% ipython --no-banner

In [1]: import numpy as np

In [2]: from numpy import linalg as LA

In [3]: np.set_printoptions(suppress=True, linewidth=140)

In [4]: def tidy(a):
   ...:     return np.round(a, 2) + 0
   ...: 

In [5]: W0 = np.array([[-2.0, -2.0, 0.0], [-2.0, -2.0, -2.0], [0.0, -2.0, 3.0]])

In [6]: W0
Out[6]: 
array([[-2., -2.,  0.],
       [-2., -2., -2.],
       [ 0., -2.,  3.]])

In [7]: x = np.array([-2, 6, 3])

In [8]: target = W0 @ x

In [9]: target
Out[9]: array([ -8., -14.,  -3.])

In [10]: tidy(LA.solve(W0, 4 * target))
Out[10]: array([-8., 24., 12.])

In [11]: tidy(LA.solve(W0, W0[:, 2]))
Out[11]: array([0., 0., 1.])

In [12]: tidy(LA.solve(W0, target))
Out[12]: array([-2.,  6.,  3.])

In [13]: rng = np.random.default_rng(571)

In [14]: other = W0 + rng.integers(-2, 3, (3, 2)) @ rng.integers(-2, 3, (2, 3))

In [15]: other
Out[15]: 
array([[-5., -6.,  0.],
       [-2., -2., -2.],
       [-2., -3.,  4.]])

In [16]: LA.matrix_rank(other - W0, tol=1e-8)
Out[16]: np.int64(2)

In [17]: other = np.array([[-8, 3], [-5, 8], [7, -7]])

In [18]: np.einsum("ij,ij->i", W0, W0)
Out[18]: array([ 8., 12., 13.])

In [19]: np.einsum("ik,kj->ij", W0, other)
Out[19]: 
array([[ 26., -22.],
       [ 12.,  -8.],
       [ 31., -37.]])

In [20]: other.T @ W0.T
Out[20]: 
array([[ 26.,  12.,  31.],
       [-22.,  -8., -37.]])

In [21]: np.vstack([W0, other.T]).shape
Out[21]: (5, 3)

In [22]: np.einsum("ik,kj->ji", W0, other)
Out[22]: 
array([[ 26.,  12.,  31.],
       [-22.,  -8., -37.]])

In [23]: np.einsum("ij->j", W0)
Out[23]: array([-4., -6.,  1.])

In [24]: other = W0 / np.sqrt((W0 ** 2).mean(axis=1, keepdims=True))

In [25]: tidy(other[2])
Out[25]: array([ 0.  , -0.96,  1.44])

In [26]: F = np.loadtxt("sample13.csv", delimiter=",")

In [27]: F
Out[27]: 
array([[ 2.49, -2.29,  1.84],
       [ 3.54, -3.71,  2.73],
       [ 2.33, -2.49,  1.73],
       [ 3.23, -3.15,  2.3 ],
       [ 3.51, -3.56,  2.75],
       [ 2.86, -2.81,  2.1 ],
       [-0.08, -0.09,  0.2 ],
       [ 1.42, -1.46,  1.24],
       [ 1.2 , -1.26,  1.  ],
       [ 1.69, -1.49,  1.1 ],
       [ 1.37, -1.15,  0.75],
       [ 0.37, -0.55,  0.29],
       [ 1.44, -1.71,  1.1 ],
       [ 0.42, -0.39,  0.49],
       [ 2.63, -2.93,  2.26]])

In [28]: x = np.array([9, 3, 2])

In [29]: target = F @ x

In [30]: tidy(LA.solve(F.T @ F, F.T @ target))
Out[30]: array([9., 3., 2.])

In [31]: target = target + 0.3 * rng.normal(size=15)

In [32]: tidy(target)
Out[32]: array([19.17, 26.3 , 16.89, 24.05, 26.17, 20.96, -0.58, 10.7 ,  8.94, 12.27, 10.06,  2.24, 10.58,  4.06, 19.38])

In [33]: beta, *_ = LA.lstsq(F, target)

In [34]: [round(float(LA.norm(LA.solve(F.T @ F + lam * np.eye(3), F.T @ target))), 2) for lam in (0, 1, 10, 100)]
Out[34]: [8.48, 4.73, 4.36, 3.0]

In [35]: beta.round()
Out[35]: array([8., 2., 2.])

In [36]: tidy(LA.norm(target - F @ beta))
Out[36]: np.float64(0.94)
